% ipython --no-banner

In [1]: import numpy as np

In [2]: np.set_printoptions(precision=3, suppress=True, linewidth=100)

In [3]: E = np.array([[0, 0], [0, 0], [3, 0], [0, 0], [0, 0], [0, 0]])

In [4]: round(np.trace(np.linalg.pinv(E) @ E), 3)
Out[4]: np.float64(1.0)

In [5]: np.linalg.lstsq(E[:-1].T, E[-1])[2]
Out[5]: np.int32(1)

In [6]: np.linalg.norm(E, axis=0)
Out[6]: array([3., 0.])

In [7]: np.linalg.pinv(E)
Out[7]: 
array([[0.   , 0.   , 0.333, 0.   , 0.   , 0.   ],
       [0.   , 0.   , 0.   , 0.   , 0.   , 0.   ]])

In [8]: print(E @ E.T)
[[0 0 0 0 0 0]
 [0 0 0 0 0 0]
 [0 0 9 0 0 0]
 [0 0 0 0 0 0]
 [0 0 0 0 0 0]
 [0 0 0 0 0 0]]

In [9]: print(np.linalg.svd(E, compute_uv=False))
[3. 0.]

In [10]: F = np.loadtxt("w.csv", delimiter=",")

In [11]: F
Out[11]: 
array([[1.   , 0.5  , 0.25 , 0.125, 0.062, 0.031, 0.016, 0.008],
       [0.5  , 1.   , 0.5  , 0.25 , 0.125, 0.062, 0.031, 0.016],
       [0.25 , 0.5  , 1.   , 0.5  , 0.25 , 0.125, 0.062, 0.031],
       [0.125, 0.25 , 0.5  , 1.   , 0.5  , 0.25 , 0.125, 0.062],
       [0.062, 0.125, 0.25 , 0.5  , 1.   , 0.5  , 0.25 , 0.125],
       [0.031, 0.062, 0.125, 0.25 , 0.5  , 1.   , 0.5  , 0.25 ],
       [0.016, 0.031, 0.062, 0.125, 0.25 , 0.5  , 1.   , 0.5  ],
       [0.008, 0.016, 0.031, 0.062, 0.125, 0.25 , 0.5  , 1.   ]])

In [12]: # equal to its transpose

In [13]: round(np.linalg.norm(F[5], 1), 3), np.round(np.linalg.norm(F[5], np.inf), 3)
Out[13]: (np.float64(2.718), np.float64(1.0))

In [14]: np.linalg.norm(F, axis=1).argmax()
Out[14]: np.int64(3)

In [15]: print(round(np.linalg.norm(F, 1), 3), np.round(np.linalg.norm(F, np.inf), 3))
2.812 2.812

In [16]: np.round(np.linalg.norm(F) ** 2 / np.linalg.norm(F, 2) ** 2, 3)
Out[16]: np.float64(1.882)

In [17]: round(np.linalg.norm(F, 2), 3)
Out[17]: np.float64(2.571)

In [18]: round(float(np.linalg.norm(F[5] - F[3])), 3)
Out[18]: 1.219

In [19]: x = np.ones(8)

In [20]: for _ in range(3):
    ...:     x = F @ x
    ...:     x /= np.linalg.norm(x)
    ...:     print(round(x @ F @ x, 3))
    ...: 
2.558
2.569
2.571

In [21]: x
Out[21]: array([0.239, 0.331, 0.393, 0.423, 0.423, 0.393, 0.331, 0.239])

In [22]: W0 = np.loadtxt("a.csv", delimiter=",")

In [23]: W0
Out[23]: 
array([[-0.22, -0.05, -0.01, -0.82, -0.98, -0.51,  1.13],
       [-0.67, -0.23, -1.62, -0.95, -2.47,  0.31,  1.19],
       [-0.09, -0.17,  0.71,  0.57,  1.17, -0.58, -1.93],
       [-0.91, -0.71, -0.02, -0.96, -1.38, -1.75, -0.55],
       [ 0.48, -0.8 , -0.85,  1.17,  0.39,  0.17, -0.76],
       [ 0.11,  0.  ,  2.09, -0.24,  1.38, -1.74, -0.54],
       [ 1.92, -1.81, -2.76,  2.44, -0.04,  1.2 ,  1.51]])

In [24]: # looks like rank 4

In [25]: def softmax(z):
    ...:     e = np.exp(z - z.max(axis=-1, keepdims=True))
    ...:     return e / e.sum(axis=-1, keepdims=True)
    ...: 

In [26]: np.round(softmax(10 * W0[2]), 3) + 0
Out[26]: array([0.   , 0.   , 0.01 , 0.002, 0.988, 0.   , 0.   ])

In [27]: softmax(W0).sum(axis=1)
Out[27]: array([1., 1., 1., 1., 1., 1., 1.])

In [28]: softmax(W0[2] + 2)
Out[28]: array([0.096, 0.089, 0.214, 0.186, 0.34 , 0.059, 0.015])

In [29]: scores = W0 @ W0.T / np.sqrt(7)

In [30]: softmax(scores)[2] @ W0
Out[30]: array([ 0.006, -0.221,  0.899,  0.297,  0.98 , -0.904, -1.225])

In [31]: ang = np.radians(45)

In [32]: R = np.eye(7)

In [33]: R[6, 6] = R[4, 4] = np.cos(ang)

In [34]: R[6, 4], R[4, 6] = -np.sin(ang), np.sin(ang)

In [35]: R
Out[35]: 
array([[ 1.   ,  0.   ,  0.   ,  0.   ,  0.   ,  0.   ,  0.   ],
       [ 0.   ,  1.   ,  0.   ,  0.   ,  0.   ,  0.   ,  0.   ],
       [ 0.   ,  0.   ,  1.   ,  0.   ,  0.   ,  0.   ,  0.   ],
       [ 0.   ,  0.   ,  0.   ,  1.   ,  0.   ,  0.   ,  0.   ],
       [ 0.   ,  0.   ,  0.   ,  0.   ,  0.707,  0.   ,  0.707],
       [ 0.   ,  0.   ,  0.   ,  0.   ,  0.   ,  1.   ,  0.   ],
       [ 0.   ,  0.   ,  0.   ,  0.   , -0.707,  0.   ,  0.707]])

In [36]: A2 = W0 @ R.T

In [37]: np.allclose(np.linalg.norm(W0, axis=1), np.linalg.norm(A2, axis=1))
Out[37]: True

In [38]: np.abs(A2 - W0).max(axis=0)
Out[38]: array([0.   , 0.   , 0.   , 0.   , 1.707, 0.   , 1.398])

In [39]: round(float(np.linalg.det(R)), 3), np.round(np.trace(R), 3)
Out[39]: (1.0, np.float64(6.414))

In [40]: np.allclose(W0 @ W0.T, A2 @ A2.T)
Out[40]: True

In [41]: left, sigma, Vt = np.linalg.svd(W0)

In [42]: V = Vt[:(sigma > 1e-8).sum()]

In [43]: rng = np.random.default_rng(32)

In [44]: x = W0[5] + 2 * W0[1] + rng.integers(2) * np.eye(7)[0]

In [45]: x
Out[45]: array([-0.23, -0.46, -1.15, -2.14, -3.56, -1.12,  1.84])

In [46]: np.allclose(V.T @ V @ x, x)
Out[46]: False

In [47]: np.linalg.matrix_rank(np.vstack([W0, x]))
Out[47]: np.int64(5)

In [48]: print(round(float(np.linalg.norm(W0, 2)), 3))
5.896

In [49]: print(round(float(np.linalg.norm(W0) ** 2 / np.linalg.norm(W0, 2) ** 2), 3))
1.908

In [50]: np.linalg.norm(W0, axis=1).argmax()
Out[50]: np.int64(6)

In [51]: np.round(W0[4] @ W0[5], 3)
Out[51]: np.float64(-1.352)

In [52]: np.round(np.linalg.norm(W0, "nuc"), 3)
Out[52]: np.float64(14.952)

In [53]: print(round(np.linalg.norm(W0[4], 1), 3), round(float(np.linalg.norm(W0[4], np.inf)), 3))
4.62 1.17

In [54]: print(round(float(np.linalg.norm(W0[4] - W0[5])), 3))
4.011

In [55]: np.linalg.norm(W0, axis=0)
Out[55]: array([2.294, 2.122, 3.98 , 3.194, 3.52 , 2.873, 3.142])

In [56]: X = np.load("m.npy")

In [57]: X
Out[57]: 
array([[-1,  1, -1,  1],
       [ 2,  2,  2,  2],
       [-1,  1, -1,  1],
       [ 2,  2,  2,  2]])

In [58]: round(np.linalg.norm(X, 2) / np.linalg.norm(X), 3)
Out[58]: np.float64(0.894)

In [59]: print(np.argsort(-np.linalg.norm(X, axis=0).round(6), kind="stable")[:3])
[0 1 2]

In [60]: np.unique(X.round(6), axis=0).shape
Out[60]: (2, 4)

In [61]: ang = np.radians(180)

In [62]: R = np.eye(4)

In [63]: R[1, 1] = R[0, 0] = np.cos(ang)

In [64]: R[1, 0], R[0, 1] = -np.sin(ang), np.sin(ang)

In [65]: R.round(3) + 0
Out[65]: 
array([[-1.,  0.,  0.,  0.],
       [ 0., -1.,  0.,  0.],
       [ 0.,  0.,  1.,  0.],
       [ 0.,  0.,  0.,  1.]])

In [66]: A2 = X @ R.T

In [67]: np.abs(A2 - X).max(axis=0)
Out[67]: array([4., 4., 0., 0.])

In [68]: print(A2)
[[ 1. -1. -1.  1.]
 [-2. -2.  2.  2.]
 [ 1. -1. -1.  1.]
 [-2. -2.  2.  2.]]

In [69]: np.allclose(np.linalg.norm(X, axis=1), np.linalg.norm(A2, axis=1))
Out[69]: True

In [70]: np.round(np.linalg.svd(X, compute_uv=False), 3) + 0, np.round(np.linalg.svd(A2, compute_uv=False), 3) + 0
Out[70]: (array([5.657, 2.828, 0.   , 0.   ]), array([5.657, 2.828, 0.   , 0.   ]))
